$ python3 -q
>>> import numpy as np
>>> np.set_printoptions(precision=2, suppress=True, linewidth=160)
>>> mat = np.diag(3 * np.array([5, 8, 0, 5, 8, 6, 4, 7, 9, 5, 3, 6])) + np.array([[-2, -2, -2, 3, -3, 0, -3, 0, 2, 3, 1, 1],
...     [-3, -3, 0, -1, 1, 1, -1, 1, -3, 3, -1, 0],
...     [1, -1, 2, 0, 0, 1, -3, 2, 3, -2, 2, 3],
...     [-1, 0, 0, -3, -3, 3, -3, -3, 2, 0, 0, -3],
...     [1, -2, -2, 0, 3, -3, 2, 0, -3, -1, -3, 3],
...     [-3, -1, 3, 1, 1, 2, 2, 2, 1, 3, 2, 1],
...     [1, -1, 0, -3, 0, 1, 0, -3, 1, 0, -1, 0],
...     [-1, -1, 1, -3, -3, 1, 2, 0, -1, 1, -2, 0],
...     [-3, -3, 1, 0, 0, -1, 1, 2, 0, 3, 3, -2],
...     [2, 2, -3, 3, 0, 0, 0, 2, -1, 2, 2, 2],
...     [3, 3, 1, -1, 2, -2, 2, 1, -1, -2, 1, 1],
...     [1, 1, 3, -1, 1, 2, 1, -3, -3, -1, -3, 0]])
>>> mat
array([[13, -2, -2,  3, -3,  0, -3,  0,  2,  3,  1,  1],
       [-3, 21,  0, -1,  1,  1, -1,  1, -3,  3, -1,  0],
       [ 1, -1,  2,  0,  0,  1, -3,  2,  3, -2,  2,  3],
       [-1,  0,  0, 12, -3,  3, -3, -3,  2,  0,  0, -3],
       [ 1, -2, -2,  0, 27, -3,  2,  0, -3, -1, -3,  3],
       [-3, -1,  3,  1,  1, 20,  2,  2,  1,  3,  2,  1],
       [ 1, -1,  0, -3,  0,  1, 12, -3,  1,  0, -1,  0],
       [-1, -1,  1, -3, -3,  1,  2, 21, -1,  1, -2,  0],
       [-3, -3,  1,  0,  0, -1,  1,  2, 27,  3,  3, -2],
       [ 2,  2, -3,  3,  0,  0,  0,  2, -1, 17,  2,  2],
       [ 3,  3,  1, -1,  2, -2,  2,  1, -1, -2, 10,  1],
       [ 1,  1,  3, -1,  1,  2,  1, -3, -3, -1, -3, 18]])
>>> gram = mat.T @ mat
>>> np.linalg.matrix_rank(gram)
np.int64(12)
>>> np.linalg.svd(mat, compute_uv=False) ** 2
array([986.15, 745.66, 548.93, 465.46, 457.61, 366.99, 322.68, 208.62, 160.37,  83.53,  62.68,   0.32])
>>> np.diag(gram)
array([215, 476,  42, 184, 763, 431, 190, 486, 778, 336, 146, 362])
>>> (mat @ mat.T).shape
(12, 12)
>>> J = np.load("layer3.npy")
>>> J
array([[  5,   4,  -8,   7,  -4,   6,  12,  -7],
       [  4,  16, -16,  20,   8,   8,  16,  12],
       [ -8, -16,  20, -22,  -2, -12, -24,  -2],
       [  7,  20, -22,  26,   7,  12,  24,  10],
       [ -4,   8,  -2,   7,  13,  -2,  -4,  21],
       [  6,   8, -12,  12,  -2,   8,  16,  -4],
       [ 12,  16, -24,  24,  -4,  16,  32,  -8],
       [ -7,  12,  -2,  10,  21,  -4,  -8,  34]])
>>> B = J[0, 0] * J[1:] - np.outer(J[1:, 0], J[0])
>>> B
array([[  0,  64, -48,  72,  56,  16,  32,  88],
       [  0, -48,  36, -54, -42, -12, -24, -66],
       [  0,  72, -54,  81,  63,  18,  36,  99],
       [  0,  56, -42,  63,  49,  14,  28,  77],
       [  0,  16, -12,  18,  14,   4,   8,  22],
       [  0,  32, -24,  36,  28,   8,  16,  44],
       [  0,  88, -66,  99,  77,  22,  44, 121]])
>>> np.linalg.matrix_rank(B), np.linalg.matrix_rank(J)
(np.int64(1), np.int64(2))
>>> left, sigma, vt = np.linalg.svd(B)
>>> V = vt[:(sigma > 1e-8).sum()]
>>> rng = np.random.default_rng(385)
>>> x = B[2] + 4 * B[0] + rng.integers(2) * np.eye(8)[5]
>>> x
array([   0.,  328., -246.,  369.,  287.,   83.,  164.,  451.])
>>> np.allclose(V.T @ V @ x, x)
False
>>> np.diag(V.T @ V)
array([0.  , 0.17, 0.1 , 0.22, 0.13, 0.01, 0.04, 0.33])
>>> np.linalg.matrix_rank(np.vstack([B, x]))
np.int64(2)
>>> np.allclose(J[:-1].T @ np.linalg.lstsq(J[:-1].T, J[-1])[0], J[-1])
True
>>> np.linalg.lstsq(J[:-1].T, J[-1])[2]
np.int32(2)
>>> J @ np.linalg.pinv(J) @ J
array([[  5.,   4.,  -8.,   7.,  -4.,   6.,  12.,  -7.],
       [  4.,  16., -16.,  20.,   8.,   8.,  16.,  12.],
       [ -8., -16.,  20., -22.,  -2., -12., -24.,  -2.],
       [  7.,  20., -22.,  26.,   7.,  12.,  24.,  10.],
       [ -4.,   8.,  -2.,   7.,  13.,  -2.,  -4.,  21.],
       [  6.,   8., -12.,  12.,  -2.,   8.,  16.,  -4.],
       [ 12.,  16., -24.,  24.,  -4.,  16.,  32.,  -8.],
       [ -7.,  12.,  -2.,  10.,  21.,  -4.,  -8.,  34.]])
>>> np.round(np.sort(np.abs(np.linalg.eigvals(J))), 2) + 0
array([ 0. ,  0. ,  0. ,  0. ,  0. ,  0. , 57.2, 96.8])
>>> np.allclose(J, J.T)
True
>>> (J + J.T) / 2
array([[  5.,   4.,  -8.,   7.,  -4.,   6.,  12.,  -7.],
       [  4.,  16., -16.,  20.,   8.,   8.,  16.,  12.],
       [ -8., -16.,  20., -22.,  -2., -12., -24.,  -2.],
       [  7.,  20., -22.,  26.,   7.,  12.,  24.,  10.],
       [ -4.,   8.,  -2.,   7.,  13.,  -2.,  -4.,  21.],
       [  6.,   8., -12.,  12.,  -2.,   8.,  16.,  -4.],
       [ 12.,  16., -24.,  24.,  -4.,  16.,  32.,  -8.],
       [ -7.,  12.,  -2.,  10.,  21.,  -4.,  -8.,  34.]])
>>> round(np.abs(np.linalg.eigvals(J)).max(), 2)
np.float64(96.8)
>>> B = np.array([[-2, 1, -1, -2, 1, -2],
...     [2, -3, -2, 0, 2, 2],
...     [1, -2, -1, 2, -2, -1],
...     [-3, 3, 0, -2, 3, 1],
...     [2, 1, -1, 3, 0, -3],
...     [2, 3, 2, -3, 1, -2]])
>>> data = np.triu(B, 1)
>>> data
array([[ 0,  1, -1, -2,  1, -2],
       [ 0,  0, -2,  0,  2,  2],
       [ 0,  0,  0,  2, -2, -1],
       [ 0,  0,  0,  0,  3,  1],
       [ 0,  0,  0,  0,  0, -3],
       [ 0,  0,  0,  0,  0,  0]])
>>> x = np.array([0, 0, -1, 1, -2, -3])
>>> (data @ x).argmax()
np.int64(2)
>>> data @ x
array([ 3, -8,  9, -9,  9,  0])
>>> data @ np.eye(6)[3]
array([-2.,  0.,  2.,  0.,  0.,  0.])
>>> np.sign((data @ x).round(6))
array([ 1, -1,  1, -1,  1,  0])
>>> data * x
array([[ 0,  0,  1, -2, -2,  6],
       [ 0,  0,  2,  0, -4, -6],
       [ 0,  0,  0,  2,  4,  3],
       [ 0,  0,  0,  0, -6, -3],
       [ 0,  0,  0,  0,  0,  9],
       [ 0,  0,  0,  0,  0,  0]])
>>> np.linalg.norm(data @ x) <= np.linalg.norm(data, 2) * np.linalg.norm(x) + 1e-9
np.True_
>>> np.einsum("ij,j->i", data, x)
array([ 3, -8,  9, -9,  9,  0])
>>> W = np.array([[-1, 1, -1, 3],
...     [-3, -2, -1, 2],
...     [1, -3, -2, 2],
...     [1, 1, 1, 2],
...     [2, -3, -1, -3],
...     [-3, 1, 2, 2]])
>>> b = np.array([8, 3, -7, -1])
>>> hid = np.maximum(data @ W + b, 0)
>>> np.linalg.matrix_rank(hid)
np.int64(3)
>>> (hid > 0).astype(int)
array([[1, 0, 0, 0],
       [1, 1, 0, 0],
       [1, 1, 0, 1],
       [1, 0, 0, 0],
       [1, 0, 0, 0],
       [1, 1, 0, 0]])
>>> cent = np.array([[0, 0, 1], [1, 0, 2], [3, 3, -1], [-2, 1, 0]])
>>> hid @ cent
array([[ 0,  0, 10],
       [ 5,  0, 14],
       [-4,  7, 29],
       [ 0,  0, 11],
       [ 0,  0, 17],
       [ 3,  0, 14]])
>>> W0 = np.array([[-1.0, 1.0, 0.0, 0.0, 0.0, 0.0],
...     [0.0, -1.0, 1.0, 0.0, 0.0, 0.0],
...     [0.0, 0.0, -1.0, 1.0, 0.0, 0.0],
...     [0.0, 0.0, 0.0, -1.0, 1.0, 0.0],
...     [0.0, 0.0, 0.0, 0.0, -1.0, 1.0],
...     [0.0, 0.0, 0.0, 0.0, 0.0, -1.0]])
>>> B = np.array([[-2, -3], [-3, -2], [-1, -1], [-3, -2], [-1, -3], [0, -2]])
>>> np.einsum("ik,kj->ij", W0, B)
array([[-1.,  1.],
       [ 2.,  1.],
       [-2., -1.],
       [ 2., -1.],
       [ 1.,  1.],
       [ 0.,  2.]])
>>> np.linalg.matrix_rank(W0 @ B)
np.int64(2)
>>> np.vstack([W0, B.T]).shape
(8, 6)
>>> W0 @ B
array([[-1.,  1.],
       [ 2.,  1.],
       [-2., -1.],
       [ 2., -1.],
       [ 1.,  1.],
       [ 0.,  2.]])
>>> np.einsum("ik,kj->ji", W0, B)
array([[-1.,  2., -2.,  2.,  1.,  0.],
       [ 1.,  1., -1., -1.,  1.,  2.]])
>>> np.einsum("ij,ij->i", W0, W0)
array([2., 2., 2., 2., 2., 1.])
>>> B = np.linalg.inv(W0)
>>> round(float(np.linalg.det(W0) * np.linalg.det(B)), 2)
1.0
>>> np.allclose(B, W0.T)
False
>>> W0 @ B
array([[1., 0., 0., 0., 0., 0.],
       [0., 1., 0., 0., 0., 0.],
       [0., 0., 1., 0., 0., 0.],
       [0., 0., 0., 1., 0., 0.],
       [0., 0., 0., 0., 1., 0.],
       [0., 0., 0., 0., 0., 1.]])
>>> arr = np.loadtxt("m.csv", delimiter=",")
>>> arr
array([[ 11.8 ,   4.93,   0.93],
       [ -2.79,   0.07,  -3.93],
       [  1.9 ,   1.63,  -2.37],
       [ -3.42,  -0.14,  -4.14],
       [  0.76,   1.25,  -2.75],
       [ -1.27,   0.58,  -3.42],
       [ 12.33,   5.11,   1.11],
       [ -5.92,  -0.97,  -4.97],
       [ -1.34,   0.55,  -3.45],
       [  6.99,   3.33,  -0.67],
       [  1.37,   1.46,  -2.54],
       [  4.27,   2.42,  -1.58],
       [ -2.34,   0.22,  -3.78],
       [  0.63,   1.21,  -2.79],
       [ -1.21,   0.6 ,  -3.4 ],
       [  2.94,   1.98,  -2.02],
       [ -4.02,  -0.34,  -4.34],
       [  2.54,   1.85,  -2.15],
       [  3.13,   2.04,  -1.96],
       [  2.8 ,   1.93,  -2.07],
       [ -8.5 ,  -1.83,  -5.83],
       [ 20.27,   7.76,   3.76],
       [  0.06,   1.02,  -2.98],
       [  3.78,   2.26,  -1.74],
       [-10.14,  -2.38,  -6.38],
       [  4.1 ,   2.37,  -1.63],
       [  7.05,   3.35,  -0.65],
       [  2.46,   1.82,  -2.18],
       [  1.47,   1.49,  -2.51],
       [ -2.43,   0.19,  -3.81],
       [  6.57,   3.19,  -0.81],
       [  4.9 ,   2.63,  -1.37],
       [ -4.65,  -0.55,  -4.55],
       [ -4.35,  -0.45,  -4.45],
       [ -4.89,  -0.63,  -4.63],
       [ -2.97,   0.01,  -3.99],
       [ -4.12,  -0.37,  -4.37],
       [ -0.1 ,   0.97,  -3.03],
       [  0.58,   1.19,  -2.81],
       [ -8.32,  -1.77,  -5.77],
       [  0.36,   1.12,  -2.88],
       [ -3.03,  -0.01,  -4.01],
       [  0.53,   1.18,  -2.82],
       [ -2.  ,   0.33,  -3.67]])
>>> theta = np.radians(135)
>>> Rm = np.eye(3)
>>> Rm[1, 1] = Rm[0, 0] = np.cos(theta)
>>> Rm[1, 0], Rm[0, 1] = -np.sin(theta), np.sin(theta)
>>> Rm
array([[-0.71,  0.71,  0.  ],
       [-0.71, -0.71,  0.  ],
       [ 0.  ,  0.  ,  1.  ]])
>>> B = arr @ Rm.T
>>> np.abs(B - arr).max(axis=0)
array([29.13, 27.58,  0.  ])
>>> X = np.load("out0.npy")
>>> X
array([[ 0, -3,  4, -2, -4,  0,  1, -2, -1, -1,  4,  4],
       [ 3,  0, -2,  1, -4, -1,  2, -2,  0, -5,  4, -2],
       [-4,  2,  0, -1,  1,  2,  4,  4, -5,  2, -4,  3],
       [ 2, -1,  1,  0, -4,  0,  2, -2,  0,  3,  1, -4],
       [ 4,  4, -1,  4,  0, -3,  1,  3,  0, -1, -2, -5],
       [ 0,  1, -2,  0,  3,  0,  1, -1, -5,  0,  1,  5],
       [-1, -2, -4, -2, -1, -1,  0,  0, -6,  1,  0, -2],
       [ 2,  2, -4,  2, -3,  1,  0,  0, -2,  0, -3,  0],
       [ 1,  0,  5,  0,  0,  5,  6,  2,  0, -1,  2,  0],
       [ 1,  5, -2, -3,  1,  0, -1,  0,  1,  0, -2,  5],
       [-4, -4,  4, -1,  2, -1,  0,  3, -2,  2,  0,  4],
       [-4,  2, -3,  4,  5, -5,  2,  0,  0, -5, -4,  0]])
>>> x = np.array([0, -1, 3, -1, -1, 3, 0, 1, 2, -3, 3, 0])
>>> np.round(np.linalg.eigvals(X).real, 2) + 0
array([0., 0., 0., 0., 0., 0., 0., 0., 0., 0., 0., 0.])
>>> np.linalg.svd(X, compute_uv=False)
array([16.09, 16.09, 10.81, 10.81,  9.6 ,  9.6 ,  4.97,  4.97,  3.68,  3.68,  0.97,  0.97])
>>> Q = np.linalg.solve(np.eye(12) - X, np.eye(12) + X)
>>> np.round(Q @ Q.T, 2) + 0
array([[1., 0., 0., 0., 0., 0., 0., 0., 0., 0., 0., 0.],
       [0., 1., 0., 0., 0., 0., 0., 0., 0., 0., 0., 0.],
       [0., 0., 1., 0., 0., 0., 0., 0., 0., 0., 0., 0.],
       [0., 0., 0., 1., 0., 0., 0., 0., 0., 0., 0., 0.],
       [0., 0., 0., 0., 1., 0., 0., 0., 0., 0., 0., 0.],
       [0., 0., 0., 0., 0., 1., 0., 0., 0., 0., 0., 0.],
       [0., 0., 0., 0., 0., 0., 1., 0., 0., 0., 0., 0.],
       [0., 0., 0., 0., 0., 0., 0., 1., 0., 0., 0., 0.],
       [0., 0., 0., 0., 0., 0., 0., 0., 1., 0., 0., 0.],
       [0., 0., 0., 0., 0., 0., 0., 0., 0., 1., 0., 0.],
       [0., 0., 0., 0., 0., 0., 0., 0., 0., 0., 1., 0.],
       [0., 0., 0., 0., 0., 0., 0., 0., 0., 0., 0., 1.]])
>>> labels = rng.permutation(12)
>>> labels
array([ 4,  8,  7,  6,  0,  3,  1, 10,  2, 11,  5,  9])
>>> B = X[labels][:, labels]
>>> np.trace(B)
np.int64(0)
>>> blk = np.stack([X, -2 * X, X[::-1]])
>>> blk.sum(axis=0)
array([[-4,  5, -7,  6,  9, -5,  1,  2,  1, -4, -8, -4],
       [-7, -4,  6, -2,  6,  0, -2,  5, -2,  7, -4,  6],
       [ 5,  3, -2, -2,  0, -2, -5, -4,  6, -2,  2,  2],
       [-1,  1,  4,  0,  4,  5,  4,  4,  0, -4,  1,  4],
       [-2, -2, -3, -2, -3,  4, -1, -3, -2,  1, -1,  5],
       [-1, -3, -2, -2, -4, -1, -1,  1, -1,  1, -1, -7],
       [ 1,  3,  2,  2,  4,  1,  1, -1,  1, -1,  1,  7],
       [ 2,  2,  3,  2,  3, -4,  1,  3,  2, -1,  1, -5],
       [ 1, -1, -4,  0, -4, -5, -4, -4,  0,  4, -1, -4],
       [-5, -3,  2,  2,  0,  2,  5,  4, -6,  2, -2, -2],
       [ 7,  4, -6,  2, -6,  0,  2, -5,  2, -7,  4, -6],
       [ 4, -5,  7, -6, -9,  5, -1, -2, -1,  4,  8,  4]])
>>> np.linalg.norm(blk, axis=(1, 2))
array([31.84, 63.69, 31.84])
>>> np.linalg.matrix_rank(blk)
array([12, 12, 12])
>>> gram = X.T @ X
>>> np.linalg.svd(X, compute_uv=False) ** 2
array([258.89, 258.89, 116.8 , 116.8 ,  92.09,  92.09,  24.75,  24.75,  13.52,  13.52,   0.95,   0.95])
>>> (X @ X.T).shape
(12, 12)
>>> np.diag(gram)
array([ 84,  84, 112,  56,  98,  67,  68,  51,  96,  71,  87, 140])
>>> A = np.loadtxt("block3.csv", delimiter=",")
>>> A
array([[ 6., -1., -4.,  2.,  2.,  9.,  6.,  5., -3.,  1.],
       [-1.,  6., -1., -4.,  2.,  2.,  9.,  6.,  5., -3.],
       [-4., -1.,  6., -1., -4.,  2.,  2.,  9.,  6.,  5.],
       [ 2., -4., -1.,  6., -1., -4.,  2.,  2.,  9.,  6.],
       [ 2.,  2., -4., -1.,  6., -1., -4.,  2.,  2.,  9.],
       [ 9.,  2.,  2., -4., -1.,  6., -1., -4.,  2.,  2.],
       [ 6.,  9.,  2.,  2., -4., -1.,  6., -1., -4.,  2.],
       [ 5.,  6.,  9.,  2.,  2., -4., -1.,  6., -1., -4.],
       [-3.,  5.,  6.,  9.,  2.,  2., -4., -1.,  6., -1.],
       [ 1., -3.,  5.,  6.,  9.,  2.,  2., -4., -1.,  6.]])
>>> vals, V = np.linalg.eigh(A)
>>> x = np.array([1, 3, 0, 3, 0, -3, -3, 3, 0, 3])
>>> x @ A @ x
np.float64(174.0)
